$ ipython --no-banner

In [1]: import numpy as np

In [2]: np.set_printoptions(precision=2, suppress=True, linewidth=120, sign=" ")

In [3]: def tidy(a):
   ...:     return np.round(a, 2) + 0
   ...: 

In [4]: arr = np.load("a.npy")

In [5]: print(arr)
[[ -2  -6 -18 -16  -8]
 [  3   9  27  24  12]
 [ -2  -6 -18 -16  -8]
 [ -2  -6 -18 -16  -8]]

In [6]: tidy(np.linalg.norm(arr, 2) / np.linalg.norm(arr))
Out[6]: np.float64(1.0)

In [7]: print(np.argsort(-np.linalg.norm(arr, axis=0).round(6), kind="stable")[:3])
[ 2  3  4]

In [8]: np.linalg.matrix_rank(arr, rtol=0.1)
Out[8]: np.int64(1)

In [9]: print([round(float(x), 2) for x in np.linalg.svd(arr, compute_uv=False)[:3]])
[59.92, 0.0, 0.0]

In [10]: M2 = arr / np.sqrt((arr ** 2).mean(axis=1, keepdims=True))

In [11]: tidy(np.linalg.norm(M2, axis=1))
Out[11]: array([ 2.24,  2.24,  2.24,  2.24])

In [12]: np.linalg.matrix_rank(arr - arr.mean(axis=1, keepdims=True))
Out[12]: np.int64(1)

In [13]: rng = np.random.default_rng(7840)

In [14]: m1 = rng.normal(size=(25, 3)) + 10 * np.array([2, 1, 1])

In [15]: tidy(m1)
Out[15]: 
array([[ 19.02,  10.42,  10.67],
       [ 18.74,   8.37,  11.16],
       [ 18.54,   8.41,   9.03],
       [ 20.6 ,   8.72,  11.09],
       [ 18.4 ,   9.21,   9.22],
       [ 19.38,   9.21,   9.69],
       [ 20.55,  10.34,   9.66],
       [ 18.96,   9.71,  10.33],
       [ 20.53,  10.79,   8.13],
       [ 19.31,  10.56,  10.28],
       [ 20.54,  10.01,   9.81],
       [ 20.  ,  10.57,  10.67],
       [ 19.27,   9.1 ,   8.93],
       [ 19.95,   9.15,  10.35],
       [ 21.47,   9.69,  10.55],
       [ 20.74,   8.9 ,  10.62],
       [ 18.79,  11.71,   9.59],
       [ 20.39,  10.22,  10.34],
       [ 19.02,   9.  ,  10.04],
       [ 22.29,  10.22,  10.95],
       [ 18.96,   9.98,   9.51],
       [ 20.14,  10.23,  10.84],
       [ 20.17,  10.38,   9.34],
       [ 20.26,  10.15,   8.55],
       [ 20.72,  10.95,  10.92]])

In [16]: O, Rm = np.linalg.qr(m1)

In [17]: tidy(np.trace(O @ O.T))
Out[17]: np.float64(3.0)

In [18]: tidy(O.T @ O)
Out[18]: 
array([[ 1.,  0.,  0.],
       [ 0.,  1.,  0.],
       [ 0.,  0.,  1.]])

In [19]: O.shape, Rm.shape
Out[19]: ((25, 3), (3, 3))

In [20]: tidy(O @ Rm)
Out[20]: 
array([[ 19.02,  10.42,  10.67],
       [ 18.74,   8.37,  11.16],
       [ 18.54,   8.41,   9.03],
       [ 20.6 ,   8.72,  11.09],
       [ 18.4 ,   9.21,   9.22],
       [ 19.38,   9.21,   9.69],
       [ 20.55,  10.34,   9.66],
       [ 18.96,   9.71,  10.33],
       [ 20.53,  10.79,   8.13],
       [ 19.31,  10.56,  10.28],
       [ 20.54,  10.01,   9.81],
       [ 20.  ,  10.57,  10.67],
       [ 19.27,   9.1 ,   8.93],
       [ 19.95,   9.15,  10.35],
       [ 21.47,   9.69,  10.55],
       [ 20.74,   8.9 ,  10.62],
       [ 18.79,  11.71,   9.59],
       [ 20.39,  10.22,  10.34],
       [ 19.02,   9.  ,  10.04],
       [ 22.29,  10.22,  10.95],
       [ 18.96,   9.98,   9.51],
       [ 20.14,  10.23,  10.84],
       [ 20.17,  10.38,   9.34],
       [ 20.26,  10.15,   8.55],
       [ 20.72,  10.95,  10.92]])

In [21]: print(tidy(Rm))
[[-99.46 -49.19 -50.05]
 [  0.     4.24  -0.25]
 [  0.     0.     4.11]]

In [22]: dist = np.linalg.norm(m1[:, None] - m1[None], axis=-1)

In [23]: print((dist + 1e9 * np.eye(25)).round(6).argmin(axis=1))
[  9  18   4  15   2  18  10  18  23   0   6  21   5  15  19   3   9  21   5  14   7  11   6   8  11]

In [24]: np.linalg.matrix_rank(dist ** 2)
Out[24]: np.int64(5)

In [25]: M2 = np.array([[-1, -1, -3], [2, 2, -1], [2, -3, 0]])

In [26]: tidy(np.einsum("ij->j", m1))
Out[26]: array([ 496.73,  246.  ,  250.29])

In [27]: np.vstack([m1, M2.T]).shape
Out[27]: (28, 3)

In [28]: np.linalg.matrix_rank(m1 @ M2)
Out[28]: np.int64(3)

In [29]: E = np.load("out7.npy")

In [30]: print(E)
[[ 4 -3  4 -3  4 -3]
 [ 2  1  2  1  2  1]
 [ 1  0  1  0  1  0]
 [ 4 -3  4 -3  4 -3]
 [ 2  1  2  1  2  1]
 [ 1  0  1  0  1  0]]

In [31]: # column 2 repeats column 0

In [32]: left, sig, vt = np.linalg.svd(E)

In [33]: evecs = vt[:(sig > 1e-8).sum()]

In [34]: x0 = E[1] + 5 * E[5] + rng.integers(2) * np.eye(6)[3]

In [35]: x0
Out[35]: array([ 7.,  1.,  7.,  1.,  7.,  1.])

In [36]: np.linalg.matrix_rank(np.vstack([E, x0]))
Out[36]: np.int64(2)

In [37]: print(tidy(evecs.T @ evecs))
[[ 0.33  0.    0.33  0.    0.33  0.  ]
 [ 0.    0.33  0.    0.33  0.    0.33]
 [ 0.33  0.    0.33  0.    0.33  0.  ]
 [ 0.    0.33  0.    0.33  0.    0.33]
 [ 0.33  0.    0.33  0.    0.33  0.  ]
 [ 0.    0.33  0.    0.33  0.    0.33]]

In [38]: print(np.allclose(evecs.T @ evecs @ x0, x0))
True

In [39]: tidy(np.linalg.svd(E, compute_uv=False))
Out[39]: array([ 12.71,   4.95,   0.  ,   0.  ,   0.  ,   0.  ])

In [40]: print(tidy(np.linalg.norm(E)))
13.64

In [41]: np.count_nonzero(E)
Out[41]: np.int64(30)

In [42]: print(tidy(E.mean(axis=0)))
[ 2.33 -0.67  2.33 -0.67  2.33 -0.67]

In [43]: np.linalg.matrix_rank(E)
Out[43]: np.int64(2)

In [44]: A = np.array([[-2.0, 0.0, 0.0, 0.0],
    ...:     [0.0, 1.0, 0.0, 1.0],
    ...:     [0.0, 1.0, 3.0, 3.0],
    ...:     [0.0, 3.0, 0.0, 1.0]])

In [45]: idx = rng.permutation(4)

In [46]: idx
Out[46]: array([ 3,  2,  1,  0])

In [47]: M2 = A[idx][:, idx]

In [48]: np.allclose(M2, A)
Out[48]: False

In [49]: tidy(np.sort(np.linalg.eigvals(A).real))
Out[49]: array([-2.  , -0.73,  2.73,  3.  ])

In [50]: A @ A
Out[50]: 
array([[  4.,   0.,   0.,   0.],
       [  0.,   4.,   0.,   2.],
       [  0.,  13.,   9.,  13.],
       [  0.,   6.,   0.,   4.]])

In [51]: print((A != 0).astype(int))
[[ 1  0  0  0]
 [ 0  1  0  1]
 [ 0  1  1  1]
 [ 0  1  0  1]]

In [52]: M2 = np.linalg.inv(A)

In [53]: print(tidy(A @ M2))
[[ 1.  0.  0.  0.]
 [ 0.  1.  0.  0.]
 [ 0.  0.  1.  0.]
 [ 0.  0.  0.  1.]]

In [54]: X = np.array([[0, 0, 0, 1, 1],
    ...:     [0, 0, 0, 0, 0],
    ...:     [0, 0, 0, 0, 0],
    ...:     [1, 0, 0, 0, 1],
    ...:     [1, 0, 0, 1, 0]])

In [55]: # symmetric, so the eigenvalues are real

In [56]: r = np.linalg.matrix_rank(X)

In [57]: r
Out[57]: np.int64(3)

In [58]: null = np.linalg.svd(X)[2][r:].T

In [59]: tidy(X @ null)
Out[59]: 
array([[ 0.,  0.],
       [ 0.,  0.],
       [ 0.,  0.],
       [ 0.,  0.],
       [ 0.,  0.]])

In [60]: [int(np.linalg.matrix_rank(X[:, :j + 1])) for j in range(5)]
Out[60]: [1, 1, 1, 2, 3]

In [61]: [int(np.linalg.matrix_rank(X[:i])) for i in range(1, len(X) + 1)]
Out[61]: [1, 1, 1, 2, 3]

In [62]: left, sig, vt = np.linalg.svd(X)

In [63]: evecs = vt[:(sig > 1e-8).sum()]

In [64]: x0 = X[0] + 2 * X[3] + rng.integers(2) * np.eye(5)[0]

In [65]: print(x0)
[ 3.  0.  0.  1.  3.]

In [66]: np.allclose(evecs.T @ evecs @ x0, x0)
Out[66]: True

In [67]: tidy(np.diag(evecs.T @ evecs))
Out[67]: array([ 1.,  0.,  0.,  1.,  1.])

In [68]: np.linalg.matrix_rank(np.vstack([X, x0]))
Out[68]: np.int64(3)

In [69]: blk = np.stack([X, 2 * X, X[::-1]])

In [70]: tidy(np.linalg.det(blk))
Out[70]: array([ 0.,  0.,  0.])

In [71]: np.linalg.matrix_rank(blk)
Out[71]: array([ 3,  3,  3])

In [72]: np.einsum("bij,cij->bc", blk, blk)
Out[72]: 
array([[  6,  12,   2],
       [ 12,  24,   4],
       [  2,   4,   6]])

In [73]: print(blk.sum(axis=0))
[[ 1  0  0  4  3]
 [ 1  0  0  0  1]
 [ 0  0  0  0  0]
 [ 3  0  0  0  3]
 [ 3  0  0  4  1]]

In [74]: P = np.triu(np.array([[1, 0, 1, 2, 1],
    ...:     [-1, 3, -2, -1, 3],
    ...:     [3, 0, 1, 1, 0],
    ...:     [-1, 1, 3, -3, -2],
    ...:     [2, 1, -3, -2, 0]]), 1) + np.eye(5)

In [75]: M2 = P @ X @ np.linalg.inv(P)

In [76]: tidy(np.poly(M2))
Out[76]: array([ 1.,  0., -3., -2.,  0.,  0.])

In [77]: tidy(np.linalg.det(M2))
Out[77]: np.float64(0.0)

In [78]: P @ X - X @ P
Out[78]: 
array([[ 3.,  0.,  0.,  1.,  4.],
       [ 2.,  0.,  0.,  3., -1.],
       [ 1.,  0.,  0.,  0.,  1.],
       [-2.,  0., -1., -4., -1.],
       [ 0.,  0., -1., -2.,  1.]])

In [79]: data = np.loadtxt("w.csv", delimiter=",")

In [80]: print(data)
[[  2.   1.   0.   1.   1.]
 [  1.  15.   2.   0.   0.]
 [  2.   1.  11.   2.   1.]
 [  1.   0.   0.  12.   2.]
 [  1.   2.   0.   2.  17.]]

In [81]: O = data.astype(float).copy()

In [82]: for j in range(5):
    ...:     O[:, j] -= O[:, :j] @ (O[:, :j].T @ O[:, j])
    ...:     O[:, j] /= np.linalg.norm(O[:, j])
    ...: 

In [83]: tidy(O.T @ O)
Out[83]: 
array([[ 1.,  0.,  0.,  0.,  0.],
       [ 0.,  1.,  0.,  0.,  0.],
       [ 0.,  0.,  1.,  0.,  0.],
       [ 0.,  0.,  0.,  1.,  0.],
       [ 0.,  0.,  0.,  0.,  1.]])

In [84]: M2 = data[0, 0] * data[1:] - np.outer(data[1:, 0], data[0])

In [85]: M2
Out[85]: 
array([[ 0., 29.,  4., -1., -1.],
       [ 0.,  0., 22.,  2.,  0.],
       [ 0., -1.,  0., 23.,  3.],
       [ 0.,  3.,  0.,  3., 33.]])

In [86]: data[:, 0] / data[0, 0]
Out[86]: array([ 1. ,  0.5,  1. ,  0.5,  0.5])

In [87]: np.linalg.matrix_rank(M2), np.linalg.matrix_rank(data)
Out[87]: (np.int64(4), np.int64(5))
